% python3 -q
>>> import numpy as np
>>> np.set_printoptions(precision=2, suppress=True, linewidth=160)
>>> def rd(a):
...     return np.round(a, 2) + 0
... 
>>> rng = np.random.default_rng(466693)
>>> X = np.eye(5, dtype=int)[rng.permutation(5)]
>>> X
array([[0, 0, 0, 0, 1],
       [0, 0, 0, 1, 0],
       [0, 0, 1, 0, 0],
       [1, 0, 0, 0, 0],
       [0, 1, 0, 0, 0]])
>>> q, Rm = np.linalg.qr(X)
>>> Rm
array([[-1.,  0.,  0.,  0.,  0.],
       [ 0., -1.,  0.,  0.,  0.],
       [ 0.,  0.,  1.,  0.,  0.],
       [ 0.,  0.,  0., -1.,  0.],
       [ 0.,  0.,  0.,  0., -1.]])
>>> q @ Rm
array([[0., 0., 0., 0., 1.],
       [0., 0., 0., 1., 0.],
       [0., 0., 1., 0., 0.],
       [1., 0., 0., 0., 0.],
       [0., 1., 0., 0., 0.]])
>>> q.T @ q
array([[1., 0., 0., 0., 0.],
       [0., 1., 0., 0., 0.],
       [0., 0., 1., 0., 0.],
       [0., 0., 0., 1., 0.],
       [0., 0., 0., 0., 1.]])
>>> abs(Rm[0, 0]), rd(np.linalg.norm(X[:, 0]))
(np.float64(1.0), np.float64(1.0))
>>> q.shape, Rm.shape
((5, 5), (5, 5))
>>> np.trace(q @ q.T)
np.float64(5.0)
>>> vec = np.array([1, 5, 0, 0, 1])
>>> target = X @ vec
>>> target
array([1, 0, 0, 1, 5])
>>> rd(np.linalg.solve(X, 2 * target))
array([ 2., 10.,  0.,  0.,  2.])
>>> rd(np.linalg.solve(X.T, X[0]))
array([1., 0., 0., 0., 0.])
>>> rd(np.linalg.solve(X, target + X[:, 0]))
array([2., 5., 0., 0., 1.])
>>> rd(np.linalg.solve(X, X[:, 2]))
array([0., 0., 1., 0., 0.])
>>> s = 10 * 0.2 ** np.arange(3)
>>> F = rng.normal(size=(17, 3)) * rng.permutation(s)
>>> rd(F)
array([[ -0.1 ,  -0.64,   3.16],
       [  0.15,   5.23,   2.6 ],
       [ -0.21,  -2.52,   7.71],
       [ -0.02,  -0.23,   7.69],
       [  0.26,  -1.43,  12.  ],
       [ -1.07,  -2.32,  12.68],
       [ -0.7 ,   1.88, -25.54],
       [ -0.36,  -0.87,  11.62],
       [ -0.18,  -0.01,  -6.45],
       [ -0.21,   2.  ,   4.31],
       [  0.76,   1.44, -11.88],
       [ -0.16,  -0.07,   4.01],
       [  0.08,   2.34,  -9.06],
       [  0.24,   2.35,  -7.17],
       [ -0.18,   1.88,  16.47],
       [ -0.65,  -0.43,  -1.41],
       [ -0.36,   0.93,  -4.06]])
>>> other = np.c_[F[:, :1] @ np.array([[-3]]), np.array([9, -7, 0, -8, -9, -2, -6, -3, -8, 8, 2, -7, -5, 1, 6, -5, -7])]
>>> rd(other)
array([[ 0.3 ,  9.  ],
       [-0.44, -7.  ],
       [ 0.63,  0.  ],
       [ 0.05, -8.  ],
       [-0.79, -9.  ],
       [ 3.22, -2.  ],
       [ 2.09, -6.  ],
       [ 1.07, -3.  ],
       [ 0.53, -8.  ],
       [ 0.64,  8.  ],
       [-2.29,  2.  ],
       [ 0.47, -7.  ],
       [-0.24, -5.  ],
       [-0.73,  1.  ],
       [ 0.53,  6.  ],
       [ 1.95, -5.  ],
       [ 1.07, -7.  ]])
>>> rd(np.linalg.lstsq(F, other[:, 0])[0])
array([-3.,  0.,  0.])
>>> np.linalg.matrix_rank(np.c_[F, other])
np.int64(4)
>>> np.linalg.matrix_rank(other)
np.int64(2)
>>> vec = np.array([4, 3])
>>> target = other @ vec
>>> rd(np.linalg.solve(other.T @ other, other.T @ target))
array([4., 3.])
>>> rd(np.linalg.lstsq(other, target)[0])
array([4., 3.])
>>> rd(np.linalg.pinv(other) @ other)
array([[1., 0.],
       [0., 1.]])
>>> target = target + 0.02 * rng.normal(size=17)
>>> rd(target)
array([ 28.19, -22.75,   2.54, -23.84, -30.15,   6.91,  -9.68,  -4.67, -21.88,  26.55,  -3.15, -19.14, -16.  ,   0.1 ,  20.11,  -7.26, -16.7 ])
>>> b, *_ = np.linalg.lstsq(other, target)
>>> [round(float(np.linalg.norm(np.linalg.solve(other.T @ other + lam * np.eye(2), other.T @ target))), 2) for lam in (0, 1, 10, 100)]
[5.0, 4.88, 4.11, 2.58]
>>> hat = F @ np.linalg.solve(F.T @ F, F.T)
>>> rd(np.trace(hat))
np.float64(3.0)
>>> rd(np.linalg.eigvalsh(hat))
array([0., 0., 0., 0., 0., 0., 0., 0., 0., 0., 0., 0., 0., 0., 1., 1., 1.])
>>> idx = F[:, 1] > np.median(F[:, 1])
>>> f = F[idx].mean(axis=0) - F[~idx].mean(axis=0)
>>> ((F - F.mean(axis=0)) @ f > 0).astype(int)
array([0, 0, 0, 0, 0, 0, 1, 0, 1, 0, 1, 0, 1, 1, 0, 1, 1])
>>> rd((((F - F.mean(axis=0)) @ f > 0) == idx).mean())
np.float64(0.71)
>>> E = np.load("x.npy")
>>> E
array([[ 0,  1,  2,  0, -1],
       [-1,  0, -1, -2, -1],
       [-2,  1,  0, -2,  1],
       [ 0,  2,  2,  0,  0],
       [ 1,  1, -1,  0,  0]])
>>> d = np.linalg.norm(F[:, None] - F[None], axis=-1)
>>> rd(d[:5, :5])
array([[ 0.  ,  5.9 ,  4.92,  4.55,  8.88],
       [ 5.9 ,  0.  ,  9.29,  7.47, 11.52],
       [ 4.92,  9.29,  0.  ,  2.3 ,  4.45],
       [ 4.55,  7.47,  2.3 ,  0.  ,  4.48],
       [ 8.88, 11.52,  4.45,  4.48,  0.  ]])
>>> np.linalg.matrix_rank(d ** 2)
np.int64(5)
>>> d.mean(axis=1).argmax()
np.int64(6)
>>> U, s, Vh = np.linalg.svd(E)
>>> evecs = Vh[:(s > 1e-8).sum()]
>>> vec = E[1] + 2 * E[4] + rng.integers(2) * np.eye(5)[2]
>>> vec
array([ 1.,  2., -2., -2., -1.])
>>> rd(evecs.T @ evecs)
array([[ 0.64,  0.18, -0.18,  0.36, -0.18],
       [ 0.18,  0.91,  0.09, -0.18,  0.09],
       [-0.18,  0.09,  0.91,  0.18, -0.09],
       [ 0.36, -0.18,  0.18,  0.64,  0.18],
       [-0.18,  0.09, -0.09,  0.18,  0.91]])
>>> w1 = np.array([[3, -2, 3], [-1, 2, 2], [-1, 2, -3], [-2, -2, 3], [-3, 3, -1]])
>>> b = np.array([3, 2, 6])
>>> H = np.maximum(E @ w1 + b, 0)
>>> H
array([[ 3,  5,  3],
       [ 8,  3,  1],
       [ 0, 15,  0],
       [ 0, 10,  4],
       [ 6,  0, 14]])
>>> np.linalg.matrix_rank(H)
np.int64(3)
>>> Z = np.array([[-1, 1], [0, -2], [-2, 0]])
>>> w1 @ Z
array([[-9,  7],
       [-3, -5],
       [ 7, -5],
       [-4,  2],
       [ 5, -9]])
>>> (H @ Z).round(6).argmax(axis=1)
array([1, 1, 0, 0, 1])
>>> np.allclose(E, E.T)
False
>>> rd(np.linalg.det(E))
np.float64(0.0)
>>> E @ E
array([[ -6,   1,   0,  -6,   1],
       [  1,  -7,  -5,   2,   0],
       [  0,  -5, -10,  -2,   1],
       [ -6,   2,  -2,  -8,   0],
       [  1,   0,   1,   0,  -3]])
>>> (E - E.T) / 2
array([[ 0.,  1.,  2.,  0., -1.],
       [-1.,  0., -1., -2., -1.],
       [-2.,  1.,  0., -2.,  1.],
       [ 0.,  2.,  2.,  0.,  0.],
       [ 1.,  1., -1.,  0.,  0.]])
>>> other = np.array([[-2, 4], [-2, 3]])
>>> J = np.kron(np.eye(2, dtype=int), other)
>>> J
array([[-2,  4,  0,  0],
       [-2,  3,  0,  0],
       [ 0,  0, -2,  4],
       [ 0,  0, -2,  3]])
>>> np.linalg.cond(J) > 100
np.False_
>>> [round(float(x), 2) for x in np.linalg.svd(J, compute_uv=False)[:3]]
[5.73, 5.73, 0.35]
>>> np.argsort(-np.linalg.norm(J, axis=0).round(6), kind="stable")[:3]
array([1, 3, 0])
>>> np.linalg.matrix_rank(J, rtol=0.1)
np.int64(2)
>>> rd(np.abs(np.linalg.svd(J)[2][-1]))
array([0.  , 0.  , 0.87, 0.49])
>>> round(np.log10(np.linalg.cond(J)))
1
>>> vec = np.array([-9, 3, -7, 9])
>>> target = J @ vec
>>> target
array([30, 27, 50, 41])
>>> rd(np.linalg.solve(J, target + J[:, 0]))
array([-8.,  3., -7.,  9.])
>>> rd(np.linalg.solve(J, target))
array([-9.,  3., -7.,  9.])
>>> rd(np.linalg.solve(J, J[:, 3]))
array([0., 0., 0., 1.])
>>> rd(np.linalg.solve(J, -2 * target))
array([ 18.,  -6.,  14., -18.])
>>> other = J[0, 0] * J[1:] - np.outer(J[1:, 0], J[0])
>>> other
array([[ 0,  2,  0,  0],
       [ 0,  0,  4, -8],
       [ 0,  0,  4, -6]])
>>> np.linalg.matrix_rank(other), np.linalg.matrix_rank(J)
(np.int64(3), np.int64(4))
>>> mat = np.array([[0.0, -1.7, 0.4], [0.6, 0.4, 0.8], [-0.7, 1.3, 0.1]])
>>> mat
array([[ 0. , -1.7,  0.4],
       [ 0.6,  0.4,  0.8],
       [-0.7,  1.3,  0.1]])
>>> vec = np.array([2, 1, 1])
>>> rd((mat * vec).sum(axis=1))
array([-1.3,  2.4,  0. ])
>>> mat * vec
array([[ 0. , -1.7,  0.4],
       [ 1.2,  0.4,  0.8],
       [-1.4,  1.3,  0.1]])
>>> mat @ np.eye(3)[2]
array([0.4, 0.8, 0.1])
>>> np.sign((mat @ vec).round(6))
array([-1.,  1.,  0.])
>>> rd(mat @ (2 * vec))
array([-2.6,  4.8,  0. ])
>>> rd(mat @ np.ones(3))
array([-1.3,  1.8,  0.7])
